$ ipython --no-banner

In [1]: import numpy as np

In [2]: from numpy import linalg as LA

In [3]: np.set_printoptions(precision=3, suppress=True, linewidth=100)

In [4]: C = np.array([[4, 4, 4], [1, 2, 5]])

In [5]: rng = np.random.default_rng(91)

In [6]: J = rng.normal(size=(22, 2)) @ C + np.array([0, 2, 1])

In [7]: J
Out[7]: 
array([[ 1.215,  3.94 ,  5.113],
       [-5.757, -4.266, -6.791],
       [ 2.181,  3.965,  2.319],
       [-1.459,  0.3  , -1.425],
       [-3.076, -1.668, -4.445],
       [ 3.377,  6.117,  7.337],
       [ 1.724,  5.133,  8.359],
       [-2.737, -0.138,  0.657],
       [ 5.337,  9.186, 13.731],
       [ 1.904,  3.756,  2.312],
       [ 2.778,  4.851,  4.07 ],
       [ 3.171,  6.197,  8.276],
       [ 1.009,  3.013,  2.026],
       [ 2.353,  4.784,  5.074],
       [-2.593, -1.347, -4.61 ],
       [ 5.975,  8.79 , 10.234],
       [ 2.781,  5.378,  6.168],
       [ 6.598,  9.085,  9.544],
       [ 0.059,  3.106,  5.245],
       [ 4.414,  7.852, 11.167],
       [ 5.79 ,  7.629,  6.147],
       [-3.85 , -3.153, -8.064]])

In [8]: proj = J @ LA.solve(J.T @ J, J.T)

In [9]: round(float(np.trace(proj)), 3)
Out[9]: 3.0

In [10]: proj @ J[:, 2]
Out[10]: 
array([ 5.113, -6.791,  2.319, -1.425, -4.445,  7.337,  8.359,  0.657, 13.731,  2.312,  4.07 ,
        8.276,  2.026,  5.074, -4.61 , 10.234,  6.168,  9.544,  5.245, 11.167,  6.147, -8.064])

In [11]: np.allclose(proj @ proj, proj)
Out[11]: True

In [12]: F = np.loadtxt("mat.csv", delimiter=",")

In [13]: F
Out[13]: 
array([[  2.,  -5.,  -5.,  10.],
       [ -8.,   3.,   8.,  -6.],
       [ -3.,   0.,  -5.,   0.],
       [ -8.,   9.,  -8., -18.]])

In [14]: left, sigma, Vt = LA.svd(F)

In [15]: evecs = Vt[:(sigma > 1e-8).sum()]

In [16]: x = F[2] + -1 * F[0] + rng.integers(2) * np.eye(4)[1]

In [17]: x
Out[17]: array([ -5.,   6.,   0., -10.])

In [18]: LA.matrix_rank(np.vstack([F, x]))
Out[18]: np.int64(4)

In [19]: np.round(evecs.T @ evecs, 3) + 0
Out[19]: 
array([[ 1. ,  0. ,  0. ,  0. ],
       [ 0. ,  0.2,  0. , -0.4],
       [ 0. ,  0. ,  1. ,  0. ],
       [ 0. , -0.4,  0. ,  0.8]])

In [20]: np.diag(evecs.T @ evecs)
Out[20]: array([1. , 0.2, 1. , 0.8])

In [21]: Xc = (J - J.mean(axis=0)) / J.std(axis=0)

In [22]: np.argwhere(np.abs(Xc) > 2)
Out[22]: 
array([[ 1,  0],
       [ 1,  1],
       [21,  2]])

In [23]: Xc.std(axis=0)
Out[23]: array([1., 1., 1.])

In [24]: b = LA.lstsq(np.delete(Xc, 2, axis=1), Xc[:, 2])[0]

In [25]: np.abs(b).argmax()
Out[25]: np.int64(1)

In [26]: 1 - np.var(Xc[:, 2] - np.delete(Xc, 2, axis=1) @ b)
Out[26]: np.float64(1.0)

In [27]: lab = rng.integers(0, 3, 4)

In [28]: arr = np.triu((lab[:, None] == lab) & (rng.random((4, 4)) < 0.8), 1).astype(int)

In [29]: arr += arr.T

In [30]: arr
Out[30]: 
array([[0, 1, 0, 1],
       [1, 0, 0, 0],
       [0, 0, 0, 0],
       [1, 0, 0, 0]])

In [31]: round(float(LA.det(arr.T)), 3)
Out[31]: 0.0

In [32]: np.kron(np.eye(2, dtype=int), arr)
Out[32]: 
array([[0, 1, 0, 1, 0, 0, 0, 0],
       [1, 0, 0, 0, 0, 0, 0, 0],
       [0, 0, 0, 0, 0, 0, 0, 0],
       [1, 0, 0, 0, 0, 0, 0, 0],
       [0, 0, 0, 0, 0, 1, 0, 1],
       [0, 0, 0, 0, 1, 0, 0, 0],
       [0, 0, 0, 0, 0, 0, 0, 0],
       [0, 0, 0, 0, 1, 0, 0, 0]])

In [33]: round(float(LA.det(2 * arr)), 3), np.round(LA.det(arr), 3)
Out[33]: (0.0, np.float64(0.0))

In [34]: round(LA.eigvals(arr).sum().real, 3)
Out[34]: np.float64(0.0)

In [35]: round(float(LA.det(arr[::-1])), 3)
Out[35]: 0.0

In [36]: left, sigma, Vt = LA.svd(arr)

In [37]: evecs = Vt[:(sigma > 1e-8).sum()]

In [38]: x = arr[2] + 4 * arr[0] + rng.integers(2) * np.eye(4)[2]

In [39]: x
Out[39]: array([0., 4., 0., 4.])

In [40]: evecs.T @ evecs
Out[40]: 
array([[1. , 0. , 0. , 0. ],
       [0. , 0.5, 0. , 0.5],
       [0. , 0. , 0. , 0. ],
       [0. , 0.5, 0. , 0.5]])

In [41]: np.round(LA.norm(x - evecs.T @ evecs @ x), 3)
Out[41]: np.float64(0.0)

In [42]: [round(float(LA.det(arr[:i, :i])), 2) + 0 for i in range(1, 5)]
Out[42]: [0.0, -1.0, 0.0, 0.0]

In [43]: left, sigma, Vt = LA.svd(arr)

In [44]: np.argmax(sigma[:-1] / (sigma[1:] + 1e-6)) + 1
Out[44]: np.int64(2)

In [45]: sigma.round(3) + 0
Out[45]: array([1.414, 1.414, 0.   , 0.   ])

In [46]: B = left[:, :2] @ np.diag(sigma[:2]) @ Vt[:2]

In [47]: B.round(3) + 0
Out[47]: 
array([[0., 1., 0., 1.],
       [1., 0., 0., 0.],
       [0., 0., 0., 0.],
       [1., 0., 0., 0.]])

In [48]: np.round(LA.norm(arr - B, 2), 3), np.round(sigma[2], 3)
Out[48]: (np.float64(0.0), np.float64(0.0))

In [49]: round(LA.norm(arr - B) / LA.norm(arr), 3)
Out[49]: np.float64(0.0)

In [50]: np.round(np.abs(arr - B).max(), 3)
Out[50]: np.float64(0.0)

In [51]: (LA.matrix_power((arr != 0) + (arr.T != 0) + np.eye(4), 4) > 0).astype(int)
Out[51]: 
array([[1, 1, 0, 1],
       [1, 1, 0, 1],
       [0, 0, 1, 0],
       [1, 1, 0, 1]])

In [52]: arr @ arr
Out[52]: 
array([[2, 0, 0, 0],
       [0, 1, 0, 1],
       [0, 0, 0, 0],
       [0, 1, 0, 1]])

In [53]: (arr != 0).astype(int)
Out[53]: 
array([[0, 1, 0, 1],
       [1, 0, 0, 0],
       [0, 0, 0, 0],
       [1, 0, 0, 0]])

In [54]: np.flatnonzero(LA.matrix_power((arr != 0) + (arr.T != 0) + np.eye(4), 4)[3])
Out[54]: array([0, 1, 3])

In [55]: u = np.array([-3, 0, -1, 2])

In [56]: A = 2 * np.eye(4) + np.outer(u, u)

In [57]: A
Out[57]: 
array([[11.,  0.,  3., -6.],
       [ 0.,  2.,  0.,  0.],
       [ 3.,  0.,  3., -2.],
       [-6.,  0., -2.,  6.]])

In [58]: x = np.array([2, -2, -2, 0])

In [59]: target = A @ x

In [60]: b, lr = np.zeros(4), 1 / LA.norm(A, 2) ** 2

In [61]: for i in range(30):
    ...:     b -= lr * A.T @ (A @ b - target)
    ...:     if i % 10 == 0: print(i, round(LA.norm(A @ b - target), 3))
    ...: 
0 6.487
10 5.542
20 4.734

In [62]: b
Out[62]: array([ 1.287, -0.753, -0.575, -0.356])

In [63]: np.round(LA.cond(A), 3)
Out[63]: np.float64(8.0)

In [64]: mat = np.array([[0, -4, -2, 1], [4, 0, -4, -3], [2, 4, 0, -1], [-1, 3, 1, 0]])

In [65]: u = np.array([2, 0, -1, -1])

In [66]: B = mat + np.outer(u, np.eye(4)[0])

In [67]: np.round(LA.det(B) / LA.det(mat), 3), np.round(1 + LA.solve(mat, u)[0], 3)
Out[67]: (np.float64(1.167), np.float64(1.167))

In [68]: round(LA.eigvals(mat).sum().real, 3)
Out[68]: np.float64(-0.0)

In [69]: round(LA.det(mat[::-1]), 3)
Out[69]: np.float64(36.0)

In [70]: x = np.array([2, 5, 5, 0])

In [71]: x @ mat @ x
Out[71]: np.int64(0)

In [72]: np.round(LA.eigvals(mat).real, 3) + 0
Out[72]: array([0., 0., 0., 0.])

In [73]: O = LA.solve(np.eye(4) - mat, np.eye(4) + mat)

In [74]: np.round(O @ O.T, 3) + 0
Out[74]: 
array([[1., 0., 0., 0.],
       [0., 1., 0., 0.],
       [0., 0., 1., 0.],
       [0., 0., 0., 1.]])

In [75]: data = np.load("dump.npy")

In [76]: data
Out[76]: 
array([[ 6.126, -2.667,  7.441],
       [-6.822, -1.366, -7.183],
       [-2.522,  8.34 , -4.908],
       [-3.   , -9.498, -0.892],
       [ 0.892, -9.372,  3.372],
       [ 2.858, -8.046,  5.204],
       [ 1.431,  9.853, -0.93 ],
       [-4.455, -8.521, -2.746],
       [-4.489, -8.489, -2.792],
       [-0.834,  9.398, -3.314],
       [-3.457, -9.27 , -1.455],
       [ 1.01 ,  9.851, -1.395],
       [-4.416, -8.558, -2.695],
       [-6.819, -1.279, -7.201],
       [-6.826, -1.507, -7.151],
       [ 0.262,  9.753, -2.194],
       [ 3.524,  9.231,  1.539],
       [ 6.825,  1.444,  7.165],
       [ 6.681,  3.771,  6.414],
       [ 0.105, -9.662,  2.577],
       [-6.764, -3.119, -6.672],
       [-4.721, -8.248, -3.11 ]])

In [77]: d = LA.norm(data[:, None] - data[None], axis=-1)

In [78]: d.mean(axis=1).argmax()
Out[78]: np.int64(18)

In [79]: d[6].round(6).argsort(kind="stable")[:4]
Out[79]: array([ 6, 11, 15, 16])

In [80]: LA.lstsq(data[:-1].T, data[-1])[2]
Out[80]: np.int32(2)

In [81]: np.allclose(data[:-1].T @ LA.lstsq(data[:-1].T, data[-1])[0], data[-1])
Out[81]: True

In [82]: np.abs(np.diag(LA.qr(data)[1])) > 1e-9
Out[82]: array([ True,  True, False])

In [83]: np.unique(data.round(6), axis=0).shape
Out[83]: (22, 3)

In [84]: d = LA.norm(J[:, None] - J[None], axis=-1)

In [85]: np.unravel_index(d.round(6).argmax(), d.shape)
Out[85]: (np.int64(1), np.int64(8))

In [86]: d.mean(axis=1).argmax()
Out[86]: np.int64(1)

In [87]: np.flatnonzero(d[9] < d.mean() / 2)
Out[87]: array([ 0,  2,  9, 10, 12, 13, 16, 18])

In [88]: d.shape
Out[88]: (22, 22)

In [89]: (d + 1e9 * np.eye(22)).round(6).argmin(axis=1)
Out[89]: array([13, 21,  9,  7, 14, 11, 11,  3, 19,  2, 13,  5,  9, 10,  4, 17, 13, 15,  0, 15,  5,  1])

In [90]: M = np.load("a.npy")

In [91]: M
Out[91]: 
array([[-2.918,  1.002, -2.954],
       [-2.89 ,  0.892, -3.224],
       [-3.019,  0.811, -2.918],
       [-2.907,  0.855, -2.951],
       [-3.019,  1.099, -2.925],
       [-2.908,  0.916, -3.007],
       [-3.05 ,  0.781, -2.915],
       [-2.885,  0.811, -3.046],
       [-2.985,  0.913, -3.071],
       [-3.102,  1.102, -3.016],
       [-3.109,  0.896, -3.024],
       [-3.023,  0.805, -2.979],
       [-3.048,  0.924, -2.956],
       [ 0.971, -3.088,  2.021],
       [ 1.025, -2.93 ,  2.039],
       [ 0.965, -2.87 ,  1.901],
       [ 1.003, -2.821,  1.764],
       [ 1.004, -3.053,  2.047],
       [ 1.125, -2.949,  2.081],
       [ 0.888, -2.99 ,  2.023],
       [ 0.867, -3.078,  1.978],
       [ 0.861, -3.042,  2.   ],
       [ 0.953, -2.973,  2.151],
       [ 0.988, -2.867,  1.909],
       [ 1.018, -2.844,  1.945],
       [ 1.091, -2.884,  2.165]])

In [92]: x = np.array([-3, -3, 0])

In [93]: np.sign((M @ x).round(6))
Out[93]: 
array([1., 1., 1., 1., 1., 1., 1., 1., 1., 1., 1., 1., 1., 1., 1., 1., 1., 1., 1., 1., 1., 1., 1.,
       1., 1., 1.])

In [94]: LA.norm(M @ x) <= LA.norm(M, 2) * LA.norm(x) + 1e-9
Out[94]: np.True_

In [95]: x = np.array([0, -2, -1])

In [96]: h1 = np.maximum(M @ x, 0)

In [97]: M.T @ h1
Out[97]: array([   3.822, -136.336,   55.376])

In [98]: x = np.array([1, 2, 0])

In [99]: target = M @ x

In [100]: np.round(LA.solve(M.T @ M, M.T @ target), 3) + 0
Out[100]: array([1., 2., 0.])

In [101]: np.round(LA.lstsq(M, target)[0], 3) + 0
Out[101]: array([1., 2., 0.])

In [102]: target = target + 0.1 * rng.normal(size=26)

In [103]: target
Out[103]: 
array([-0.852, -0.996, -1.424, -1.205, -0.841, -1.004, -1.4  , -1.138, -1.093, -0.869, -1.454,
       -1.251, -1.274, -5.113, -4.991, -4.801, -4.66 , -5.091, -4.781, -5.182, -5.311, -5.054,
       -5.054, -4.77 , -4.713, -4.57 ])

In [104]: b, *_ = LA.lstsq(M, target)

In [105]: [round(float(LA.norm(LA.solve(M.T @ M + lam * np.eye(3), M.T @ target))), 2) for lam in (0, 1, 10, 100)]
Out[105]: [2.26, 2.19, 1.9, 0.85]

In [106]: round(LA.norm(target - M @ b), 3)
Out[106]: np.float64(0.401)

In [107]: X = np.load("case4.npy")

In [108]: X
Out[108]: 
array([[ 0.9 , -0.6 ],
       [-0.6 ,  0.4 ],
       [ 0.06, -0.04]])

In [109]: # rows and columns are dependent

In [110]: x = np.array([5, -7])

In [111]: x @ X
---------------------------------------------------------------------------
ValueError                                Traceback (most recent call last)
Cell In[111], line 1
----> 1 x @ X

ValueError: matmul: Input operand 1 has a mismatch in its core dimension 0, with gufunc signature (n?,k),(k,m?)->(n?,m?) (size 3 is different from 2)

In [112]: (X * x).sum(axis=1)
Out[112]: array([ 8.7 , -5.8 ,  0.58])

In [113]: LA.norm(X @ x) <= LA.norm(X, 2) * LA.norm(x) + 1e-9
Out[113]: np.True_

In [114]: np.einsum("ij,j->i", X, x)
Out[114]: array([ 8.7 , -5.8 ,  0.58])

In [115]: np.argsort(-LA.norm(X, axis=0).round(6), kind="stable")[:3]
Out[115]: array([0, 1])

In [116]: LA.cond(X) > 100
Out[116]: np.True_

In [117]: x = np.array([-1, 0])

In [118]: h1 = np.maximum(X @ x, 0)

In [119]: np.maximum(X @ (3 * x), 0)
Out[119]: array([0. , 1.8, 0. ])

In [120]: X * (h1 > 1e-9)[:, None]
Out[120]: 
array([[ 0. , -0. ],
       [-0.6,  0.4],
       [ 0. , -0. ]])

In [121]: np.tanh(X @ x)
Out[121]: array([-0.716,  0.537, -0.06 ])

In [122]: np.flatnonzero(h1 > 1e-9)
Out[122]: array([1])

In [123]: X.T @ h1
Out[123]: array([-0.36,  0.24])
